$ python3 -q
>>> import numpy as np
>>> from numpy import linalg as LA
>>> np.set_printoptions(precision=2, suppress=True, linewidth=160)
>>> X = np.loadtxt("sample14.csv", delimiter=",")
>>> X
array([[ 0.,  0.,  0.,  0.],
       [ 0.,  0., -1.,  0.],
       [ 0.,  0.,  0., -3.],
       [ 0.,  3.,  0.,  0.]])
>>> np.flatnonzero(LA.matrix_power((X != 0) + (X.T != 0) + np.eye(4), 4)[1])
array([1, 2, 3])
>>> Uu, sigma, vt = LA.svd(X)
>>> V = vt[:(sigma > 1e-8).sum()]
>>> rng = np.random.default_rng(73)
>>> x0 = X[2] + 2 * X[3] + rng.integers(2) * np.eye(4)[0]
>>> x0
array([ 1.,  6.,  0., -3.])
>>> np.diag(V.T @ V)
array([0., 1., 1., 1.])
>>> LA.matrix_rank(np.vstack([X, x0]))
np.int64(4)
>>> np.allclose(V.T @ V @ x0, x0)
False
>>> proj = np.triu(np.array([[-2, 3, -3, 3], [3, -2, -2, 2], [1, 2, 1, 3], [-3, 3, -3, -1]]), 1) + np.eye(4)
>>> M2 = proj @ X @ LA.inv(proj)
>>> LA.matrix_rank(M2)
np.int64(3)
>>> round(LA.det(M2), 2)
np.float64(0.0)
>>> M2
array([[  0.,   9.,  15., -54.],
       [  0.,   6.,  11., -39.],
       [  0.,   9.,  18., -75.],
       [  0.,   3.,   6., -24.]])
>>> Uu, sigma, vt = LA.svd(X)
>>> np.argmax(sigma[:-1] / (sigma[1:] + 1e-6)) + 1
np.int64(3)
>>> M2 = Uu[:, :3] @ np.diag(sigma[:3]) @ vt[:3]
>>> round(LA.norm(X - M2, 2), 2), sigma[3]
(np.float64(0.0), np.float64(0.0))
>>> LA.matrix_rank(X, rtol=0.05)
np.int64(3)
>>> M2
array([[ 0.,  0.,  0.,  0.],
       [ 0.,  0., -1.,  0.],
       [ 0.,  0.,  0., -3.],
       [ 0.,  3.,  0.,  0.]])
>>> np.abs(X - M2).max()
np.float64(0.0)
>>> np.sort(np.abs(LA.eigvals(X)))
array([0.  , 2.08, 2.08, 2.08])
>>> np.trace(X)
np.float64(0.0)
>>> assert X == X.T
Traceback (most recent call last):
  File "<python-input-28>", line 1, in <module>
    assert X == X.T
           ^^^^^^^^
ValueError: The truth value of an array with more than one element is ambiguous. Use a.any() or a.all()
>>> round(np.abs(LA.eigvals(X)).max(), 2)
np.float64(2.08)
>>> m1 = np.array([[0.0, 0.0, 0.0, 5.0, -3.0, -8.0],
...     [0.0, 0.0, 0.0, 6.0, -7.0, -6.0],
...     [0.0, 0.0, 0.0, 7.0, -2.0, -1.0],
...     [5.0, 6.0, 7.0, 0.0, 0.0, 0.0],
...     [-3.0, -7.0, -2.0, 0.0, 0.0, 0.0],
...     [-8.0, -6.0, -1.0, 0.0, 0.0, 0.0]])
>>> m1
array([[ 0.,  0.,  0.,  5., -3., -8.],
       [ 0.,  0.,  0.,  6., -7., -6.],
       [ 0.,  0.,  0.,  7., -2., -1.],
       [ 5.,  6.,  7.,  0.,  0.,  0.],
       [-3., -7., -2.,  0.,  0.,  0.],
       [-8., -6., -1.,  0.,  0.,  0.]])
>>> # equal to its transpose
>>> [round(float(LA.det(m1[:i, :i])), 2) + 0 for i in range(1, 7)]
[0.0, 0.0, 0.0, 0.0, 0.0, -45369.0]
>>> vals, V = LA.eigh(m1)
>>> x0 = np.array([0, 3, 0, 3, 2, 1])
>>> np.round(V * np.abs(vals) @ V.T, 2) + 0
array([[ 8.  ,  5.4 ,  2.2 ,  0.  ,  0.  ,  0.  ],
       [ 5.4 ,  9.  ,  3.3 ,  0.  ,  0.  ,  0.  ],
       [ 2.2 ,  3.3 ,  6.19,  0.  ,  0.  ,  0.  ],
       [ 0.  ,  0.  ,  0.  ,  8.93, -3.82, -3.96],
       [ 0.  ,  0.  ,  0.  , -3.82,  5.8 ,  3.71],
       [ 0.  ,  0.  ,  0.  , -3.96,  3.71,  8.46]])
>>> (np.sign(V[:, -1].round(6)) == np.sign(V[0, -1].round(6))).astype(int)
array([1, 1, 1, 1, 0, 0])
>>> np.abs(m1).sum(axis=1).max(), np.round(np.abs(vals).max(), 2)
(np.float64(19.0), np.float64(15.56))
>>> np.round(LA.eigvalsh(m1[1:, 1:]), 2) + 0
array([-12.57,  -4.13,   0.  ,   4.13,  12.57])
>>> round(float(x0 @ m1 @ x0 / (x0 @ x0)), 2), round(float(vals[0]), 2), round(vals[-1], 2)
(-0.52, -15.56, np.float64(15.56))
>>> x0 @ m1 @ x0
np.float64(-12.0)
>>> vals, V = LA.eigh(m1)
>>> np.abs(V[:, -1])
array([0.43, 0.49, 0.27, 0.45, 0.34, 0.43])
>>> LA.eigvalsh(m1 + 2 * np.eye(6))
array([-13.56,  -2.73,  -0.89,   4.89,   6.73,  17.56])
>>> np.abs(V[:, -1]).round(6).argmax()
np.int64(1)
>>> np.round(V.T @ V, 2) + 0
array([[1., 0., 0., 0., 0., 0.],
       [0., 1., 0., 0., 0., 0.],
       [0., 0., 1., 0., 0., 0.],
       [0., 0., 0., 1., 0., 0.],
       [0., 0., 0., 0., 1., 0.],
       [0., 0., 0., 0., 0., 1.]])
>>> vals
array([-15.56,  -4.73,  -2.89,   2.89,   4.73,  15.56])
>>> np.round(V.T @ m1 @ V, 2) + 0
array([[-15.56,   0.  ,   0.  ,   0.  ,   0.  ,   0.  ],
       [  0.  ,  -4.73,   0.  ,   0.  ,   0.  ,   0.  ],
       [  0.  ,   0.  ,  -2.89,   0.  ,   0.  ,   0.  ],
       [  0.  ,   0.  ,   0.  ,   2.89,   0.  ,   0.  ],
       [  0.  ,   0.  ,   0.  ,   0.  ,   4.73,   0.  ],
       [  0.  ,   0.  ,   0.  ,   0.  ,   0.  ,  15.56]])
>>> u, v = m1[1], m1[5]
>>> u @ u
np.float64(121.0)
>>> p = (u @ v) / (u @ u) * u
>>> np.outer(u, v)
array([[ -0.,  -0.,  -0.,   0.,   0.,   0.],
       [ -0.,  -0.,  -0.,   0.,   0.,   0.],
       [ -0.,  -0.,  -0.,   0.,   0.,   0.],
       [-48., -36.,  -6.,   0.,   0.,   0.],
       [ 56.,  42.,   7.,  -0.,  -0.,  -0.],
       [ 48.,  36.,   6.,  -0.,  -0.,  -0.]])
>>> mat = np.array([[15, 15, -15, 5, -5], [9, 9, -9, 3, -3], [0, 0, 0, 0, 0]])
>>> z = rng.permutation(6)
>>> z
array([4, 3, 2, 5, 0, 1])
>>> M2 = m1[z][:, z]
>>> np.allclose(M2, m1)
False
>>> round(float(LA.det(M2)), 2), round(float(LA.det(m1[z])), 2)
(-45369.0, 45369.0)
>>> np.sort(np.abs(LA.eigvals(M2)))
array([ 2.89,  2.89,  4.73,  4.73, 15.56, 15.56])
>>> Uu, sigma, vt = LA.svd(mat)
>>> np.argmax(sigma[:-1] / (sigma[1:] + 1e-6)) + 1
np.int64(1)
>>> sigma.round(2) + 0
array([31.4,  0. ,  0. ])
>>> M2 = Uu[:, :1] @ np.diag(sigma[:1]) @ vt[:1]
>>> M2
array([[ 15.,  15., -15.,   5.,  -5.],
       [  9.,   9.,  -9.,   3.,  -3.],
       [  0.,   0.,   0.,   0.,   0.]])
>>> np.round(np.abs(mat - M2).max(), 2)
np.float64(0.0)
>>> LA.matrix_rank(mat, rtol=0.05)
np.int64(1)
>>> LA.cond(mat) > 100
np.True_
>>> round(LA.norm(mat, 2) / LA.norm(mat), 2)
np.float64(1.0)
>>> np.argsort(-LA.norm(mat, axis=0).round(6), kind="stable")[:3]
array([0, 1, 2])
>>> LA.matrix_rank(mat, rtol=0.1)
np.int64(1)
>>> M2 = np.array([[-1, 3, 3, 1, 0, 0, 0, 2, 2],
...     [1, 3, 0, 3, 1, 1, -1, 2, 2],
...     [-1, 1, 2, 2, 1, -1, 2, 2, 1],
...     [-1, 1, 3, 2, -3, 2, 3, -2, 0],
...     [-1, 2, 0, -2, 1, 0, 1, 3, 2],
...     [-2, -3, 2, -3, 0, 3, 0, 2, -1],
...     [-1, -2, 2, -2, -1, -2, -3, 2, 1],
...     [-3, -1, -3, -1, -2, 2, -1, 1, 2],
...     [-1, -2, -2, -3, 3, -2, 1, 3, -1]])
>>> feats = np.triu(M2)
>>> feats
array([[-1,  3,  3,  1,  0,  0,  0,  2,  2],
       [ 0,  3,  0,  3,  1,  1, -1,  2,  2],
       [ 0,  0,  2,  2,  1, -1,  2,  2,  1],
       [ 0,  0,  0,  2, -3,  2,  3, -2,  0],
       [ 0,  0,  0,  0,  1,  0,  1,  3,  2],
       [ 0,  0,  0,  0,  0,  3,  0,  2, -1],
       [ 0,  0,  0,  0,  0,  0, -3,  2,  1],
       [ 0,  0,  0,  0,  0,  0,  0,  1,  2],
       [ 0,  0,  0,  0,  0,  0,  0,  0, -1]])
>>> M2 = feats / LA.norm(feats, axis=1, keepdims=True)
>>> gram = M2 @ M2.T
>>> (np.abs(gram) > 0.9).astype(int)
array([[1, 0, 0, 0, 0, 0, 0, 0, 0],
       [0, 1, 0, 0, 0, 0, 0, 0, 0],
       [0, 0, 1, 0, 0, 0, 0, 0, 0],
       [0, 0, 0, 1, 0, 0, 0, 0, 0],
       [0, 0, 0, 0, 1, 0, 0, 0, 0],
       [0, 0, 0, 0, 0, 1, 0, 0, 0],
       [0, 0, 0, 0, 0, 0, 1, 0, 0],
       [0, 0, 0, 0, 0, 0, 0, 1, 0],
       [0, 0, 0, 0, 0, 0, 0, 0, 1]])
>>> np.argwhere(np.triu(np.abs(gram) > 0.95, 1))
array([], shape=(0, 2), dtype=int64)
>>> LA.norm(M2, axis=1)
array([1., 1., 1., 1., 1., 1., 1., 1., 1.])
